$ python -q
>>> import numpy as np
>>> import numpy.linalg as la
>>> np.set_printoptions(precision=1, suppress=True, linewidth=100, floatmode="fixed")
>>> K = np.load("a.npy")
>>> K
array([[0.5, 0.3, 0.2],
       [0.3, 0.4, 0.3],
       [0.4, 0.0, 0.6]])
>>> r0 = np.array([3, -2, 0])
>>> other = K + np.outer(r0, np.eye(3)[0])
>>> la.matrix_rank(other - K)
np.int64(1)
>>> la.matrix_rank(la.inv(other) - la.inv(K), tol=1e-8)
np.int64(1)
>>> left, sv, VT = la.svd(K, full_matrices=False)
>>> sv / sv[0]
array([1.0, 0.4, 0.2])
>>> np.round(left.T @ K @ VT.T, 1) + 0
array([[1.0, 0.0, 0.0],
       [0.0, 0.4, 0.0],
       [0.0, 0.0, 0.2]])
>>> np.round(left.T @ left, 1) + 0
array([[1.0, 0.0, 0.0],
       [0.0, 1.0, 0.0],
       [0.0, 0.0, 1.0]])
>>> sv
array([1.0, 0.4, 0.2])
>>> np.round(np.sqrt((sv ** 2).sum()), 1), round(float(la.norm(K)), 1)
(np.float64(1.1), 1.1)
>>> m1 = np.load("test19.npy")
>>> m1
array([[ 3.1, -1.0,  1.0,  2.0, -2.0,  0.0],
       [-2.0,  1.1,  0.0,  1.0, -1.0,  3.0],
       [ 2.0, -2.0,  0.1, -3.0, -2.0,  2.0],
       [-1.0, -3.0,  0.0,  3.1,  2.0, -2.0],
       [ 1.0,  2.0, -1.0, -1.0,  0.1,  1.0],
       [ 3.0, -1.0,  1.0,  2.0, -2.0,  0.1]])
>>> np.abs(la.svd(m1)[2][-1])
array([0.2, 0.1, 0.7, 0.1, 0.6, 0.3])
>>> la.cond(m1) > 100
np.True_
>>> round(float(la.norm(m1, "nuc")), 1)
21.7
>>> round(float(la.norm(m1, 1)), 1), round(la.norm(m1, np.inf), 1)
(12.1, np.float64(11.1))
>>> m1[1] @ m1[4]
np.float64(2.1)
>>> round(float(la.norm(m1) ** 2 / la.norm(m1, 2) ** 2), 1)
2.6
